$ ipython --no-banner

In [1]: import numpy as np

In [2]: np.set_printoptions(precision=2, suppress=True, linewidth=100)

In [3]: rnd = lambda a: np.round(a, 2) + 0

In [4]: K = np.load("arr.npy")

In [5]: K
Out[5]: 
array([[-2., -3., -3., -3., -3.,  0.],
       [-3., -2., -3., -3., -3.,  0.],
       [-3., -3., -2., -3., -3.,  0.],
       [-3., -3., -3., -2., -3.,  0.],
       [-3., -3., -3., -3., -2.,  0.],
       [ 0.,  0.,  0.,  0.,  0., -2.]])

In [6]: ev, V = np.linalg.eigh(K)

In [7]: print((ev > 1e-8).sum(), (ev < -1e-8).sum())
4 2

In [8]: rnd(ev)
Out[8]: array([-14.,  -2.,   1.,   1.,   1.,   1.])

In [9]: np.flatnonzero(np.linalg.matrix_power((K != 0) + (K.T != 0) + np.eye(6), 6)[5])
Out[9]: array([5])

In [10]: (K != 0).astype(int)
Out[10]: 
array([[1, 1, 1, 1, 1, 0],
       [1, 1, 1, 1, 1, 0],
       [1, 1, 1, 1, 1, 0],
       [1, 1, 1, 1, 1, 0],
       [1, 1, 1, 1, 1, 0],
       [0, 0, 0, 0, 0, 1]])

In [11]: print(rnd(np.sort(np.linalg.eigvals(K).real)))
[-14.  -2.   1.   1.   1.   1.]

In [12]: K @ K
Out[12]: 
array([[40., 39., 39., 39., 39.,  0.],
       [39., 40., 39., 39., 39.,  0.],
       [39., 39., 40., 39., 39.,  0.],
       [39., 39., 39., 40., 39.,  0.],
       [39., 39., 39., 39., 40.,  0.],
       [ 0.,  0.,  0.,  0.,  0.,  4.]])

In [13]: Q, R = np.linalg.qr(K)

In [14]: np.allclose(R.T @ R, K.T @ K)
Out[14]: True

In [15]: rnd(Q.T @ Q)
Out[15]: 
array([[1., 0., 0., 0., 0., 0.],
       [0., 1., 0., 0., 0., 0.],
       [0., 0., 1., 0., 0., 0.],
       [0., 0., 0., 1., 0., 0.],
       [0., 0., 0., 0., 1., 0.],
       [0., 0., 0., 0., 0., 1.]])

In [16]: rnd(abs(R[0, 0])), rnd(np.linalg.norm(K[:, 0]))
Out[16]: (np.float64(6.32), np.float64(6.32))

In [17]: rnd(R)
Out[17]: 
array([[ 6.32,  6.17,  6.17,  6.17,  6.17,  0.  ],
       [ 0.  , -1.41, -0.69, -0.69, -0.69,  0.  ],
       [ 0.  ,  0.  , -1.22, -0.4 , -0.4 ,  0.  ],
       [ 0.  ,  0.  ,  0.  , -1.15, -0.29,  0.  ],
       [ 0.  ,  0.  ,  0.  ,  0.  ,  1.12,  0.  ],
       [ 0.  ,  0.  ,  0.  ,  0.  ,  0.  , -2.  ]])

In [18]: print(Q.shape, R.shape)
(6, 6) (6, 6)

In [19]: rnd(np.linalg.det(K))
Out[19]: np.float64(28.0)

In [20]: print(K @ K)
[[40. 39. 39. 39. 39.  0.]
 [39. 40. 39. 39. 39.  0.]
 [39. 39. 40. 39. 39.  0.]
 [39. 39. 39. 40. 39.  0.]
 [39. 39. 39. 39. 40.  0.]
 [ 0.  0.  0.  0.  0.  4.]]

In [21]: print((K + K.T) / 2)
[[-2. -3. -3. -3. -3.  0.]
 [-3. -2. -3. -3. -3.  0.]
 [-3. -3. -2. -3. -3.  0.]
 [-3. -3. -3. -2. -3.  0.]
 [-3. -3. -3. -3. -2.  0.]
 [ 0.  0.  0.  0.  0. -2.]]

In [22]: ev, V = np.linalg.eigh(K)

In [23]: x = np.array([-2, 2, -2, 2, 1, -1])

In [24]: x @ K @ x
Out[24]: np.float64(12.0)

In [25]: rnd(x @ K @ x / (x @ x)), rnd(ev[0]), rnd(ev[-1])
Out[25]: (np.float64(0.67), np.float64(-14.0), np.float64(1.0))

In [26]: print(np.abs(K).sum(axis=1).max(), rnd(np.abs(ev).max()))
14.0 14.0

In [27]: data = np.load("m.npy")

In [28]: data
Out[28]: 
array([[0, 1, 1, 1, 0, 1],
       [1, 0, 1, 0, 0, 1],
       [1, 1, 0, 1, 0, 1],
       [1, 0, 1, 0, 0, 1],
       [0, 0, 0, 0, 0, 0],
       [1, 1, 1, 1, 0, 0]])

In [29]: t = np.radians(120)

In [30]: R = np.eye(6)

In [31]: R[5, 5] = R[2, 2] = np.cos(t)

In [32]: R[5, 2], R[2, 5] = -np.sin(t), np.sin(t)

In [33]: rnd(R)
Out[33]: 
array([[ 1.  ,  0.  ,  0.  ,  0.  ,  0.  ,  0.  ],
       [ 0.  ,  1.  ,  0.  ,  0.  ,  0.  ,  0.  ],
       [ 0.  ,  0.  , -0.5 ,  0.  ,  0.  ,  0.87],
       [ 0.  ,  0.  ,  0.  ,  1.  ,  0.  ,  0.  ],
       [ 0.  ,  0.  ,  0.  ,  0.  ,  1.  ,  0.  ],
       [ 0.  ,  0.  , -0.87,  0.  ,  0.  , -0.5 ]])

In [34]: B = K @ R.T

In [35]: np.allclose(np.linalg.norm(K, axis=1), np.linalg.norm(B, axis=1))
Out[35]: True

In [36]: rnd(B)
Out[36]: 
array([[-2.  , -3.  ,  1.5 , -3.  , -3.  ,  2.6 ],
       [-3.  , -2.  ,  1.5 , -3.  , -3.  ,  2.6 ],
       [-3.  , -3.  ,  1.  , -3.  , -3.  ,  1.73],
       [-3.  , -3.  ,  1.5 , -2.  , -3.  ,  2.6 ],
       [-3.  , -3.  ,  1.5 , -3.  , -2.  ,  2.6 ],
       [ 0.  ,  0.  , -1.73,  0.  ,  0.  ,  1.  ]])

In [37]: np.allclose(K @ K.T, B @ B.T)
Out[37]: True

In [38]: rnd(np.linalg.det(R)), np.trace(R)
Out[38]: (np.float64(1.0), np.float64(3.0))

In [39]: Uu, sv, Vt = np.linalg.svd(data)

In [40]: V = Vt[:(sv > 1e-8).sum()]

In [41]: rng = np.random.default_rng(317)

In [42]: x = data[0] + 5 * data[4] + rng.integers(2) * np.eye(6)[1]

In [43]: x
Out[43]: array([0., 1., 1., 1., 0., 1.])

In [44]: np.allclose(V.T @ V @ x, x)
Out[44]: True

In [45]: data.ravel(order="F")
Out[45]: 
array([0, 1, 1, 1, 0, 1, 1, 0, 1, 0, 0, 1, 1, 1, 0, 1, 0, 1, 1, 0, 1, 0, 0, 1, 0, 0, 0, 0, 0, 0, 1,
       1, 1, 1, 0, 0])

In [46]: data.reshape(-1, 2)
Out[46]: 
array([[0, 1],
       [1, 1],
       [0, 1],
       [1, 0],
       [1, 0],
       [0, 1],
       [1, 1],
       [0, 1],
       [0, 1],
       [1, 0],
       [1, 0],
       [0, 1],
       [0, 0],
       [0, 0],
       [0, 0],
       [1, 1],
       [1, 1],
       [0, 0]])

In [47]: data.reshape(2, -1)
Out[47]: 
array([[0, 1, 1, 1, 0, 1, 1, 0, 1, 0, 0, 1, 1, 1, 0, 1, 0, 1],
       [1, 0, 1, 0, 0, 1, 0, 0, 0, 0, 0, 0, 1, 1, 1, 1, 0, 0]])

In [48]: T = data.reshape(6, 2, -1)

In [49]: np.einsum("ihd,ihd->ih", T, T)
Out[49]: 
array([[2, 2],
       [2, 1],
       [2, 2],
       [2, 1],
       [0, 0],
       [3, 1]])

In [50]: T.shape
Out[50]: (6, 2, 3)

In [51]: print(np.einsum("ihd,jhd->hij", T, T).shape)
(2, 6, 6)
